$ ipython --no-banner

In [1]: import numpy as np

In [2]: np.set_printoptions(suppress=True, linewidth=120)

In [3]: tidy = lambda a: np.round(a, 2) + 0

In [4]: A = np.load("x.npy")

In [5]: A
Out[5]: 
array([[0, 0, 1, 1],
       [0, 0, 1, 1],
       [1, 1, 0, 0],
       [1, 1, 0, 0]])

In [6]: # columns 0 and 1 are equal

In [7]: tidy(A @ np.linalg.pinv(A) @ A)
Out[7]: 
array([[0., 0., 1., 1.],
       [0., 0., 1., 1.],
       [1., 1., 0., 0.],
       [1., 1., 0., 0.]])

In [8]: np.allclose(A[:-1].T @ np.linalg.lstsq(A[:-1].T, A[-1])[0], A[-1])
Out[8]: True

In [9]: m1 = np.load("a.npy")

In [10]: m1
Out[10]: 
array([[ 3, -2, -1,  1,  2, -2,  3],
       [ 3,  3, -2, -1,  1,  2, -2],
       [-2,  3,  3, -2, -1,  1,  2],
       [ 2, -2,  3,  3, -2, -1,  1],
       [ 1,  2, -2,  3,  3, -2, -1],
       [-1,  1,  2, -2,  3,  3, -2],
       [-2, -1,  1,  2, -2,  3,  3]])

In [11]: np.trace(m1)
Out[11]: np.int64(21)

In [12]: (m1 + m1.T) / 2
Out[12]: 
array([[ 3. ,  0.5, -1.5,  1.5,  1.5, -1.5,  0.5],
       [ 0.5,  3. ,  0.5, -1.5,  1.5,  1.5, -1.5],
       [-1.5,  0.5,  3. ,  0.5, -1.5,  1.5,  1.5],
       [ 1.5, -1.5,  0.5,  3. ,  0.5, -1.5,  1.5],
       [ 1.5,  1.5, -1.5,  0.5,  3. ,  0.5, -1.5],
       [-1.5,  1.5,  1.5, -1.5,  0.5,  3. ,  0.5],
       [ 0.5, -1.5,  1.5,  1.5, -1.5,  0.5,  3. ]])

In [13]: tidy(np.linalg.det(m1))
Out[13]: np.float64(64516.0)

In [14]: np.linalg.norm(m1, axis=1).argmax()
Out[14]: np.int64(0)

In [15]: m1 @ np.ones(7)
Out[15]: array([4., 4., 4., 4., 4., 4., 4.])

In [16]: (m1 @ m1)[0]
Out[16]: array([  5, -18,  -4,  26,  -3, -13,  23])

In [17]: tidy(np.fft.fft(m1[0]))
Out[17]: array([ 4.  +0.j  ,  1.59+3.37j,  7.35+4.53j, -0.44+3.93j, -0.44-3.93j,  7.35-4.53j,  1.59-3.37j])

In [18]: C2 = m1.T @ m1

In [19]: tidy(np.linalg.svd(m1, compute_uv=False) ** 2)
Out[19]: array([74.53, 74.53, 16.  , 15.61, 15.61, 13.87, 13.87])

In [20]: print((m1 @ m1.T).shape)
(7, 7)

In [21]: Q, R = np.linalg.qr(m1)

In [22]: tidy(Q @ R)
Out[22]: 
array([[ 3., -2., -1.,  1.,  2., -2.,  3.],
       [ 3.,  3., -2., -1.,  1.,  2., -2.],
       [-2.,  3.,  3., -2., -1.,  1.,  2.],
       [ 2., -2.,  3.,  3., -2., -1.,  1.],
       [ 1.,  2., -2.,  3.,  3., -2., -1.],
       [-1.,  1.,  2., -2.,  3.,  3., -2.],
       [-2., -1.,  1.,  2., -2.,  3.,  3.]])

In [23]: Q.shape, R.shape
Out[23]: ((7, 7), (7, 7))

In [24]: np.allclose(R.T @ R, m1.T @ m1)
Out[24]: True

In [25]: tidy(Q.T @ Q)
Out[25]: 
array([[1., 0., 0., 0., 0., 0., 0.],
       [0., 1., 0., 0., 0., 0., 0.],
       [0., 0., 1., 0., 0., 0., 0.],
       [0., 0., 0., 1., 0., 0., 0.],
       [0., 0., 0., 0., 1., 0., 0.],
       [0., 0., 0., 0., 0., 1., 0.],
       [0., 0., 0., 0., 0., 0., 1.]])

In [26]: np.trace(Q @ Q.T)
Out[26]: np.float64(7.0)

In [27]: M = np.loadtxt("out17.csv", delimiter=",")

In [28]: tidy(M)
Out[28]: 
array([[ 0.81, -0.59,  0.  ,  0.  ],
       [ 0.59,  0.81,  0.  ,  0.  ],
       [ 0.  ,  0.  ,  1.  ,  0.  ],
       [ 0.  ,  0.  ,  0.  ,  1.  ]])

In [29]: tidy(M.reshape(2, -1))
Out[29]: 
array([[ 0.81, -0.59,  0.  ,  0.  ,  0.59,  0.81,  0.  ,  0.  ],
       [ 0.  ,  0.  ,  1.  ,  0.  ,  0.  ,  0.  ,  0.  ,  1.  ]])

In [30]: t3 = M.reshape(4, 2, -1)

In [31]: print(tidy(np.swapaxes(t3, 1, 2)[1]))
[[0.59 0.  ]
 [0.81 0.  ]]

In [32]: rng = np.random.default_rng(15)

In [33]: lab = rng.permutation(4)

In [34]: A2 = M[:, lab] * rng.choice([-1, 1], 4)

In [35]: print(tidy(A2))
[[ 0.81  0.    0.    0.59]
 [ 0.59  0.    0.   -0.81]
 [ 0.   -1.    0.    0.  ]
 [ 0.    0.   -1.    0.  ]]

In [36]: left, _, Vt = np.linalg.svd(M.T @ A2)

In [37]: tidy(np.linalg.lstsq(M, A2)[0])
Out[37]: 
array([[ 1.,  0.,  0.,  0.],
       [ 0.,  0.,  0., -1.],
       [ 0., -1.,  0.,  0.],
       [ 0.,  0., -1.,  0.]])

In [38]: tidy(np.abs(np.linalg.eigvals(M)).max())
Out[38]: np.float64(1.0)

In [39]: print(tidy((M - M.T) / 2))
[[ 0.   -0.59  0.    0.  ]
 [ 0.59  0.    0.    0.  ]
 [ 0.    0.    0.    0.  ]
 [ 0.    0.    0.    0.  ]]

In [40]: tidy(np.linalg.det(M))
Out[40]: np.float64(1.0)

In [41]: tidy(np.trace(M))
Out[41]: np.float64(3.62)

In [42]: np.linalg.determinant(M)
AttributeError: module 'numpy.linalg' has no attribute 'determinant'


In [43]: tidy(np.linalg.matrix_power(M, 4))
Out[43]: 
array([[-0.81, -0.59,  0.  ,  0.  ],
       [ 0.59, -0.81,  0.  ,  0.  ],
       [ 0.  ,  0.  ,  1.  ,  0.  ],
       [ 0.  ,  0.  ,  0.  ,  1.  ]])

In [44]: F = np.loadtxt("arr.csv", delimiter=",")

In [45]: tidy(F)
Out[45]: 
array([[ 0.71,  0.  ,  0.  ,  0.  ,  0.71,  0.  ,  0.  ],
       [ 0.  ,  1.  ,  0.  ,  0.  ,  0.  ,  0.  ,  0.  ],
       [ 0.  ,  0.  ,  1.  ,  0.  ,  0.  ,  0.  ,  0.  ],
       [ 0.  ,  0.  ,  0.  ,  1.  ,  0.  ,  0.  ,  0.  ],
       [-0.71,  0.  ,  0.  ,  0.  ,  0.71,  0.  ,  0.  ],
       [ 0.  ,  0.  ,  0.  ,  0.  ,  0.  ,  1.  ,  0.  ],
       [ 0.  ,  0.  ,  0.  ,  0.  ,  0.  ,  0.  ,  1.  ]])

In [46]: vec = np.array([-3, -1, 1, -3, 0, -1, 2])

In [47]: target = F @ vec

In [48]: tidy(target)
Out[48]: array([-2.12, -1.  ,  1.  , -3.  ,  2.12, -1.  ,  2.  ])

In [49]: tidy(np.linalg.solve(F, F[:, 0]))
Out[49]: array([1., 0., 0., 0., 0., 0., 0.])

In [50]: np.linalg.solve(F, target[:-1])
ValueError: solve1: Input operand 1 has a mismatch in its core dimension 0, with gufunc signature (m,m),(m)->(m) (size 6 is different from 7)


In [51]: tidy(np.linalg.solve(F.T, F[1]))
Out[51]: array([0., 1., 0., 0., 0., 0., 0.])

In [52]: tidy(np.linalg.solve(F, target + F[:, 1]))
Out[52]: array([-3.,  0.,  1., -3.,  0., -1.,  2.])
